>>> import numpy as np
>>> import numpy.linalg as la
>>> np.set_printoptions(precision=2, suppress=True, linewidth=100)
>>> rd = lambda a: np.round(a, 2) + 0
>>> J = np.loadtxt("data.csv", delimiter=",")
>>> J
array([[ 2., -1.,  0.,  0.,  0.,  0.,  0.,  0.,  0.,  0.,  0.,  0.,  0.,  0.],
       [-1.,  2., -1.,  0.,  0.,  0.,  0.,  0.,  0.,  0.,  0.,  0.,  0.,  0.],
       [ 0., -1.,  1., -1.,  0.,  0.,  0.,  0.,  0.,  0.,  0.,  0.,  0.,  0.],
       [ 0.,  0., -1.,  2., -1.,  0.,  0.,  0.,  0.,  0.,  0.,  0.,  0.,  0.],
       [ 0.,  0.,  0., -1.,  1., -1.,  0.,  0.,  0.,  0.,  0.,  0.,  0.,  0.],
       [ 0.,  0.,  0.,  0., -1.,  3., -1.,  0.,  0.,  0.,  0.,  0.,  0.,  0.],
       [ 0.,  0.,  0.,  0.,  0., -1.,  3., -1.,  0.,  0.,  0.,  0.,  0.,  0.],
       [ 0.,  0.,  0.,  0.,  0.,  0., -1.,  0., -1.,  0.,  0.,  0.,  0.,  0.],
       [ 0.,  0.,  0.,  0.,  0.,  0.,  0., -1.,  3., -1.,  0.,  0.,  0.,  0.],
       [ 0.,  0.,  0.,  0.,  0.,  0.,  0.,  0., -1.,  2., -1.,  0.,  0.,  0.],
       [ 0.,  0.,  0.,  0.,  0.,  0.,  0.,  0.,  0., -1.,  1., -1.,  0.,  0.],
       [ 0.,  0.,  0.,  0.,  0.,  0.,  0.,  0.,  0.,  0., -1.,  2., -1.,  0.],
       [ 0.,  0.,  0.,  0.,  0.,  0.,  0.,  0.,  0.,  0.,  0., -1.,  1., -1.],
       [ 0.,  0.,  0.,  0.,  0.,  0.,  0.,  0.,  0.,  0.,  0.,  0., -1.,  3.]])
>>> vals, vecs = la.eigh(J)
>>> (vals > 1e-8).sum(), (vals < -1e-8).sum()
(np.int64(11), np.int64(3))
>>> rd(vals.sum()), np.trace(J)
(np.float64(26.0), np.float64(26.0))
>>> gram = J.T @ J
>>> np.diag(gram)
array([ 5.,  6.,  3.,  6.,  3., 11., 11.,  2., 11.,  6.,  3.,  6.,  3., 10.])
>>> np.trace(gram), (J ** 2).sum()
(np.float64(86.0), np.float64(86.0))
>>> np.allclose(gram, gram.T)
True
>>> (J @ J.T).shape
(14, 14)
>>> rng = np.random.default_rng(53)
>>> labels = rng.permutation(14)
>>> other = J[:, labels] * rng.choice([-1, 1], 14)
>>> other
array([[-0.,  0., -0., -0.,  0., -2.,  0., -0.,  1., -0.,  0.,  0.,  0., -0.],
       [-0.,  0., -0., -0.,  0.,  1.,  0., -0., -2., -0.,  0.,  0., -1., -0.],
       [ 1.,  0., -0., -0.,  0., -0.,  0., -0.,  1., -0.,  0.,  0.,  1., -0.],
       [-2.,  0., -0.,  1.,  0., -0.,  0., -0., -0., -0.,  0.,  0., -1., -0.],
       [ 1.,  0., -0., -1.,  0., -0.,  0., -0., -0.,  1.,  0.,  0.,  0., -0.],
       [-0.,  0., -0.,  1.,  0., -0., -1., -0., -0., -3.,  0.,  0.,  0., -0.],
       [-0.,  0.,  1., -0.,  0., -0.,  3., -0., -0.,  1.,  0.,  0.,  0., -0.],
       [-0.,  0., -0., -0.,  0., -0., -1., -0., -0., -0.,  0., -1.,  0., -0.],
       [-0.,  0.,  1., -0., -1., -0.,  0., -0., -0., -0.,  0.,  3.,  0., -0.],
       [-0., -1., -0., -0.,  2., -0.,  0., -0., -0., -0.,  0., -1.,  0., -0.],
       [-0.,  1., -0., -0., -1., -0.,  0., -0., -0., -0.,  0.,  0.,  0.,  1.],
       [-0., -1., -0., -0.,  0., -0.,  0.,  1., -0., -0.,  0.,  0.,  0., -2.],
       [-0.,  0., -0., -0.,  0., -0.,  0., -1., -0., -0., -1.,  0.,  0.,  1.],
       [-0.,  0., -0., -0.,  0., -0.,  0.,  1., -0., -0.,  3.,  0.,  0., -0.]])
>>> Uu, _, VT = la.svd(J.T @ other)
>>> labels
array([ 3, 10,  7,  4,  9,  0,  6, 12,  1,  5, 13,  8,  2, 11])
